In [1]: import numpy as np

In [2]: np.set_printoptions(precision=3, suppress=True, linewidth=140, floatmode="fixed")

In [3]: rnd = lambda a: np.round(a, 3) + 0

In [4]: u = np.array([0, 1, 0, 5])

In [5]: W0 = np.array([np.roll(u, i) for i in range(4)])

In [6]: W0
Out[6]: 
array([[0, 1, 0, 5],
       [5, 0, 1, 0],
       [0, 5, 0, 1],
       [1, 0, 5, 0]])

In [7]: other = W0 / np.sqrt((W0 ** 2).mean(axis=1, keepdims=True))

In [8]: np.linalg.matrix_rank(other) == np.linalg.matrix_rank(W0)
Out[8]: np.True_

In [9]: W0 - W0.mean(axis=1, keepdims=True)
Out[9]: 
array([[-1.500, -0.500, -1.500,  3.500],
       [ 3.500, -1.500, -0.500, -1.500],
       [-1.500,  3.500, -1.500, -0.500],
       [-0.500, -1.500,  3.500, -1.500]])

In [10]: rnd(np.linalg.norm(other, axis=1))
Out[10]: array([2.000, 2.000, 2.000, 2.000])

In [11]: np.linalg.matrix_rank(W0 - W0.mean(axis=1, keepdims=True))
Out[11]: np.int64(3)

In [12]: other = np.linalg.inv(W0)

In [13]: np.allclose(other, W0.T)
Out[13]: False

In [14]: rnd(np.linalg.cond(W0))
Out[14]: np.float64(1.5)

In [15]: (np.abs(other) > 1e-9).astype(int)
Out[15]: 
array([[0, 1, 0, 1],
       [1, 0, 1, 0],
       [0, 1, 0, 1],
       [1, 0, 1, 0]])

In [16]: rnd(np.linalg.det(W0) * other)
Out[16]: 
array([[   0.000, -120.000,    0.000,   24.000],
       [  24.000,    0.000, -120.000,    0.000],
       [   0.000,   24.000,    0.000, -120.000],
       [-120.000,    0.000,   24.000,    0.000]])
